$ ipython --no-banner

In [1]: import numpy as np

In [2]: np.set_printoptions(precision=2, suppress=True, linewidth=120, floatmode="fixed")

In [3]: def rnd(a):
   ...:     return np.round(a, 2) + 0
   ...: 

In [4]: M = np.load("x.npy")

In [5]: print(M)
[[ 18.53   0.75   8.54   2.41   8.57 -23.46]
 [  3.50   0.52   4.98   1.97   0.73  -5.76]
 [-14.65  -8.67  -6.20  -6.28   1.91  17.81]
 [ 15.80   1.50  28.48   7.97  12.70 -21.50]
 [  2.15   2.87   7.03   2.79  -3.27  -3.04]
 [ 17.72   4.11   6.37   4.09   4.87 -19.32]
 [  0.56  -0.92   5.23   0.98   2.63  -3.37]
 [-21.89  -6.59 -14.48  -7.42  -0.30  25.11]
 [ -4.61  -1.56 -14.71  -4.35  -0.49   3.49]
 [-16.22  -1.14 -14.20  -2.32  -6.02  21.42]
 [  8.58   1.46   4.44   0.74  -1.14  -8.40]]

In [6]: r0 = np.array([7, 8])

In [7]: print(rnd(np.cross(M[4, :3], M[5, :3])))
[-10.61 110.88 -42.02]

In [8]: hat = M @ np.linalg.solve(M.T @ M, M.T)

In [9]: print(rnd(np.trace(hat)))
6.0

In [10]: print(rnd(hat @ M[:, 3]))
[ 2.41  1.97 -6.28  7.97  2.79  4.09  0.98 -7.42 -4.35 -2.32  0.74]

In [11]: print(np.allclose(hat @ hat, hat))
True

In [12]: T = np.stack([M, 3 * M, M[::-1]])

In [13]: print(rnd(np.linalg.norm(T, axis=(1, 2))))
[ 85.48 256.44  85.48]

In [14]: print(np.linalg.matrix_rank(T))
[6 6 6]

In [15]: print(rnd(np.einsum("bij,cij->bc", T, T)))
[[ 7306.57 21919.70 -1102.39]
 [21919.70 65759.09 -3307.17]
 [-1102.39 -3307.17  7306.57]]

In [16]: print(np.linalg.matrix_rank(T.reshape(3, -1)))
2

In [17]: print(M.reshape(2, -1))
[[ 18.53   0.75   8.54   2.41   8.57 -23.46   3.50   0.52   4.98   1.97   0.73  -5.76 -14.65  -8.67  -6.20  -6.28
    1.91  17.81  15.80   1.50  28.48   7.97  12.70 -21.50   2.15   2.87   7.03   2.79  -3.27  -3.04  17.72   4.11
    6.37]
 [  4.09   4.87 -19.32   0.56  -0.92   5.23   0.98   2.63  -3.37 -21.89  -6.59 -14.48  -7.42  -0.30  25.11  -4.61
   -1.56 -14.71  -4.35  -0.49   3.49 -16.22  -1.14 -14.20  -2.32  -6.02  21.42   8.58   1.46   4.44   0.74  -1.14
   -8.40]]

In [18]: T = M.reshape(11, 2, -1)

In [19]: print(T[:, 0])
[[ 18.53   0.75   8.54]
 [  3.50   0.52   4.98]
 [-14.65  -8.67  -6.20]
 [ 15.80   1.50  28.48]
 [  2.15   2.87   7.03]
 [ 17.72   4.11   6.37]
 [  0.56  -0.92   5.23]
 [-21.89  -6.59 -14.48]
 [ -4.61  -1.56 -14.71]
 [-16.22  -1.14 -14.20]
 [  8.58   1.46   4.44]]

In [20]: print(T.shape)
(11, 2, 3)

In [21]: data = np.loadtxt("a.csv", delimiter=",")

In [22]: print(data)
[[ 0.35 -0.73 20.28 19.18  9.89 30.01]
 [-1.40  0.81 21.30 20.64  7.57 30.19]
 [-0.50  0.33 19.50 21.77  9.73 29.32]
 [-0.32  0.01 18.40 19.04  9.57 30.58]
 [-0.01  1.02 18.66 20.10  8.45 30.01]
 [-0.56 -0.18 20.99 21.75  8.90 31.90]
 [ 0.30  0.98 18.23 20.08 10.18 31.81]
 [-0.57 -0.55 21.36 20.85  9.35 31.18]
 [ 0.09 -0.12 19.76 20.21  8.97 28.25]
 [ 0.18  1.38 20.91 18.91  9.25 31.48]
 [ 1.03  0.50 20.34 20.11  9.20 31.78]
 [-0.82 -0.12 20.34 19.56  9.41 30.43]
 [-0.50 -1.93 19.88 19.02 10.42 30.22]
 [ 1.95 -0.51 20.01 19.76  9.03 28.99]
 [-2.03  0.53 20.58 21.48  9.59 30.74]
 [ 0.05 -0.84 19.64 19.10 10.53 28.75]
 [-0.26 -1.15 20.24 19.12  9.09 29.90]
 [ 0.42 -2.68 22.19 21.04 10.93 28.89]
 [-1.48 -0.86 18.47 19.47  9.83 29.27]
 [ 0.07  0.07 21.10 18.92 10.84 29.87]
 [-0.37 -0.36 18.75 21.19  9.18 29.43]
 [-2.03  0.68 19.64 20.64  9.47 28.64]
 [-0.33 -1.08 18.74 21.05  8.38 29.52]
 [ 0.51  1.10 22.22 20.61 11.32 27.81]
 [ 0.01 -0.16 19.41 18.52 10.18 29.40]
 [ 0.57 -0.99 19.55 18.95 10.28 28.62]
 [-1.02 -0.69 20.14 20.13  8.88 28.17]
 [-0.20  0.37 19.63 20.59  9.32 30.56]
 [ 0.28 -1.99 18.24 21.78 10.54 29.46]
 [ 0.45  0.91 21.39 21.61  9.68 29.16]
 [ 0.88 -0.39 19.52 20.27 12.46 29.87]
 [-1.74  0.81 20.40 21.42  9.81 29.93]
 [ 0.57  0.60 19.63 20.38  9.61 30.55]
 [ 0.58  0.49 19.65 20.19  8.12 30.79]
 [-0.27 -0.47 21.50 18.92  9.63 29.98]
 [ 0.93 -0.16 21.31 20.10 10.80 30.14]
 [-0.30  0.25 18.82 20.75  9.61 30.81]]

In [23]: O, evecs = np.linalg.qr(data[:, :4])[0], np.linalg.qr(data[:, 4:])[0]

In [24]: sigma = np.linalg.svd(O.T @ evecs, compute_uv=False)

In [25]: print(rnd(np.degrees(np.arccos(sigma.clip(0, 1)))))
[ 2.63 65.48]

In [26]: print(rnd(sigma))
[1.00 0.42]

In [27]: print(rnd(np.linalg.norm(O @ O.T - evecs @ evecs.T, 2)))
1.0

In [28]: print((sigma > 0.9).sum())
1

In [29]: K = np.load("run2.npy")

In [30]: print(K)
[[-1  1 -3  2 -3 -3]
 [ 1  1  1  1 -2  3]
 [-3  2 -2 -2  2 -3]
 [-3 -3  3  0  1 -2]
 [ 3  1  2  1 -2  2]
 [-3  1  3 -1  0  0]]

In [31]: Y = np.array([[0, 1], [0, -2], [-1, -1], [2, 1], [2, 2], [2, -1]])

In [32]: print(Y.T @ K.T)
[[-5  3 -4 -5  0 -5]
 [-1 -8  0  4 -6 -9]]

In [33]: print(K @ Y)
[[-5 -1]
 [ 3 -8]
 [-4  0]
 [-5  4]
 [ 0 -6]
 [-5 -9]]

In [34]: Y @ K
Traceback (most recent call last):
  Cell In[34], line 1
    Y @ K
ValueError: matmul: Input operand 1 has a mismatch in its core dimension 0, with gufunc signature (n?,k),(k,m?)->(n?,m?) (size 6 is different from 2)


In [35]: Y = K[0, 0] * K[1:] - np.outer(K[1:, 0], K[0])

In [36]: print(Y)
[[  0  -2   2  -3   5   0]
 [  0   1  -7   8 -11  -6]
 [  0   6 -12   6 -10  -7]
 [  0  -4   7  -7  11   7]
 [  0   2 -12   7  -9  -9]]

In [37]: print(np.linalg.matrix_rank(Y), np.linalg.matrix_rank(K))
5 6

In [38]: print(K[:, 0] / K[0, 0])
[ 1.00 -1.00  3.00  3.00 -3.00  3.00]

In [39]: x = np.array([3, 5, 3, -6, -1, 8])

In [40]: print((K * x).sum(axis=1))
[-40  31 -19 -32  32  11]

In [41]: print(K @ np.eye(6)[3])
[ 2.00  1.00 -2.00  0.00  1.00 -1.00]

In [42]: print(K * x)
[[ -3   5  -9 -12   3 -24]
 [  3   5   3  -6   2  24]
 [ -9  10  -6  12  -2 -24]
 [ -9 -15   9   0  -1 -16]
 [  9   5   6  -6   2  16]
 [ -9   5   9   6   0   0]]

In [43]: print(np.linalg.norm(K @ x) <= np.linalg.norm(K, 2) * np.linalg.norm(x) + 1e-9)
True

In [44]: rng = np.random.default_rng(207)

In [45]: arr = rng.normal(size=(13, 4)) + 10 * np.array([1, 3, 3, 2])

In [46]: print(rnd(arr))
[[10.49 28.43 30.14 19.17]
 [ 9.04 30.74 29.21 20.76]
 [ 9.49 32.52 31.57 21.17]
 [10.89 29.74 30.62 18.82]
 [ 9.99 27.85 30.77 19.52]
 [ 9.42 29.45 31.52 21.54]
 [10.41 31.95 31.35 19.75]
 [10.42 30.91 28.97 19.92]
 [10.59 28.87 29.86 20.15]
 [10.10 30.68 30.57 21.07]
 [10.25 29.38 29.33 19.09]
 [10.83 28.41 30.25 20.43]
 [10.70 30.99 30.39 19.32]]

In [47]: Y = arr / np.linalg.norm(arr, axis=1, keepdims=True)

In [48]: cov = Y @ Y.T

In [49]: print(rnd(cov[11]))
[1.00 1.00 1.00 1.00 1.00 1.00 1.00 1.00 1.00 1.00 1.00 1.00 1.00]

In [50]: print(rnd(np.degrees(np.arccos(np.clip(cov[11, 1], -1, 1)))))
3.69

In [51]: print((cov - 2 * np.eye(13)).round(6).argmax(axis=1))
[ 8  2  1  0  0  4 12 12 11  8 12  8  6]

In [52]: Y = np.c_[arr[:, :3] @ np.array([[-1, 2, 0], [0, -2, -1], [-2, 0, 0]]), np.array([3, -1, -2, 2, 2, -2, 2, 2, -1, -1, 3, -3, -2])]

In [53]: print(rnd(Y))
[[-70.77 -35.88 -28.43   3.00]
 [-67.47 -43.39 -30.74  -1.00]
 [-72.62 -46.07 -32.52  -2.00]
 [-72.14 -37.70 -29.74   2.00]
 [-71.53 -35.71 -27.85   2.00]
 [-72.45 -40.07 -29.45  -2.00]
 [-73.12 -43.07 -31.95   2.00]
 [-68.37 -40.96 -30.91   2.00]
 [-70.30 -36.55 -28.87  -1.00]
 [-71.25 -41.16 -30.68  -1.00]
 [-68.90 -38.26 -29.38   3.00]
 [-71.32 -35.16 -28.41  -3.00]
 [-71.47 -40.59 -30.99  -2.00]]

In [54]: print(np.linalg.matrix_rank(np.c_[arr, Y]))
5

In [55]: x = np.array([2, 0, -2, -2, -1, -2])

In [56]: target = K @ x

In [57]: b, lr = np.zeros(6), 1 / np.linalg.norm(K, 2) ** 2

In [58]: for i in range(6):
    ...:     b -= lr * K.T @ (K @ b - target)
    ...:     if i % 1 == 0: print(i, round(np.linalg.norm(K @ b - target), 2))
    ...: 
0 8.03
1 4.73
2 3.63
3 3.13
4 2.82
5 2.59

In [59]: print(rnd(np.linalg.cond(K)))
68.98

In [60]: lab = arr[:, 3] > np.median(arr[:, 3])

In [61]: r0 = arr[lab].mean(axis=0) - arr[~lab].mean(axis=0)

In [62]: print(((arr - arr.mean(axis=0)) @ r0 > 0).astype(int))
[0 1 1 0 0 1 1 0 0 1 0 0 0]

In [63]: print(np.argsort(-np.abs(r0).round(6), kind="stable"))
[3 0 2 1]

In [64]: print(lab.astype(int))
[0 1 1 0 0 1 0 0 1 1 0 1 0]

In [65]: print(rnd(r0))
[-0.54  0.22  0.27  1.48]

In [66]: E = np.load("data.npy")

In [67]: print(E)
[[ 0  3 -1  1]
 [ 1  0  3 -1]
 [-1  1  0  3]
 [ 3 -1  1  0]]

In [68]: Y = np.linalg.inv(E)

In [69]: print(rnd(np.linalg.inv(Y)))
[[ 0.00  3.00 -1.00  1.00]
 [ 1.00  0.00  3.00 -1.00]
 [-1.00  1.00  0.00  3.00]
 [ 3.00 -1.00  1.00  0.00]]

In [70]: print(rnd(np.linalg.det(E) * np.linalg.det(Y)))
1.0

In [71]: print(np.linalg.matrix_power(E, 4))
[[ 173 -148  180 -124]
 [-124  173 -148  180]
 [ 180 -124  173 -148]
 [-148  180 -124  173]]

In [72]: print((E - E.T) / 2)
[[ 0.00  1.00  0.00 -1.00]
 [-1.00  0.00  1.00  0.00]
 [ 0.00 -1.00  0.00  1.00]
 [ 1.00  0.00 -1.00  0.00]]

In [73]: E.inv()
Traceback (most recent call last):
  Cell In[73], line 1
    E.inv()
AttributeError: 'numpy.ndarray' object has no attribute 'inv'


In [74]: print(E @ E)
[[ 7 -2 10 -6]
 [-6  7 -2 10]
 [10 -6  7 -2]
 [-2 10 -6  7]]

In [75]: print(np.allclose(E @ E.T, E.T @ E))
True

In [76]: print(rnd(np.abs(np.linalg.eigvals(E)).max()))
5.0

In [77]: print(rnd(np.sort(np.abs(np.linalg.eigvals(E)))))
[2.24 2.24 3.00 5.00]

In [78]: x = np.array([0, -3, 0, 3])

In [79]: target = E @ x

In [80]: b, lr = np.zeros(4), 1 / np.linalg.norm(E, 2) ** 2

In [81]: for i in range(6):
    ...:     b -= lr * E.T @ (E @ b - target)
    ...:     if i % 1 == 0: print(i, round(np.linalg.norm(E @ b - target), 2))
    ...: 
0 7.59
1 6.07
2 4.86
3 3.89
4 3.11
5 2.49

In [82]: print(rnd(b))
[ 0.00 -2.21  0.00  2.21]

In [83]: r0 = np.array([2, 1])

In [84]: print(np.polyval(r0, E[1]))
[ 3  1  7 -1]

In [85]: print(np.convolve(E[1], r0))
[ 2  1  6  1 -1]

In [86]: print(np.array([np.convolve(row, r0, "same") for row in E]))
[[ 0  6  1  1]
 [ 2  1  6  1]
 [-2  1  1  6]
 [ 6  1  1  1]]

In [87]: m1 = np.loadtxt("test17.csv", delimiter=",")

In [88]: print(rnd(m1))
[[ 0.68 -0.02 -0.47]
 [-0.02  1.00 -0.04]
 [-0.47 -0.04  0.32]]

In [89]: rank = np.linalg.matrix_rank(m1)

In [90]: print(rank)
2

In [91]: N = np.linalg.svd(m1)[2][rank:].T

In [92]: print([int(np.linalg.matrix_rank(m1[:, :j + 1])) for j in range(3)])
[1, 2, 2]

In [93]: print(rnd(m1 @ N))
[[0.00]
 [0.00]
 [0.00]]

In [94]: print([int(np.linalg.matrix_rank(np.delete(m1, i, axis=0))) for i in range(3)])
[2, 2, 2]

In [95]: print([int(np.linalg.matrix_rank(m1[:i])) for i in range(1, len(m1) + 1)])
[1, 2, 2]

In [96]: print(rnd(np.sort(np.abs(np.linalg.eigvals(m1)))))
[0.00 1.00 1.00]

In [97]: print(np.allclose(m1, m1.T))
True

In [98]: print(rnd(np.linalg.det(m1)))
0.0

In [99]: print(rnd(np.abs(np.linalg.eigvals(m1)).max()))
1.0

In [100]: print(rnd(np.trace(m1)))
2.0

In [101]: Uu, sigma, vt = np.linalg.svd(m1)

In [102]: print(np.argmax(sigma[:-1] / (sigma[1:] + 1e-6)) + 1)
2

In [103]: Y = Uu[:, :2] @ np.diag(sigma[:2]) @ vt[:2]

In [104]: print(rnd(np.abs(m1 - Y).max()))
0.0

In [105]: print(np.linalg.matrix_rank(Y))
2

In [106]: x = np.array([1, 1, 0])

In [107]: print((m1 @ x).argmax())
1

In [108]: print(np.linalg.norm(m1 @ x) <= np.linalg.norm(m1, 2) * np.linalg.norm(x) + 1e-9)
True

In [109]: r0 = np.array([1, -3, 1])

In [110]: print(rnd(np.polyval(r0, m1[1])))
[ 1.07 -1.00  1.11]

In [111]: print(rnd(np.correlate(m1[1], m1[2], "full")))
[-0.01  0.32 -0.04 -0.46  0.02]

In [112]: print(rnd(np.convolve(m1[1], r0)))
[-0.02  1.07 -3.05  1.11 -0.04]

In [113]: print(rnd(np.array([np.convolve(row, r0, "same") for row in m1])))
[[-2.07  0.29  1.37]
 [ 1.07 -3.05  1.11]
 [ 1.36 -0.04 -1.00]]

In [114]: print(rnd(np.cross(m1[1, :3], m1[2, :3])))
[0.32 0.02 0.47]
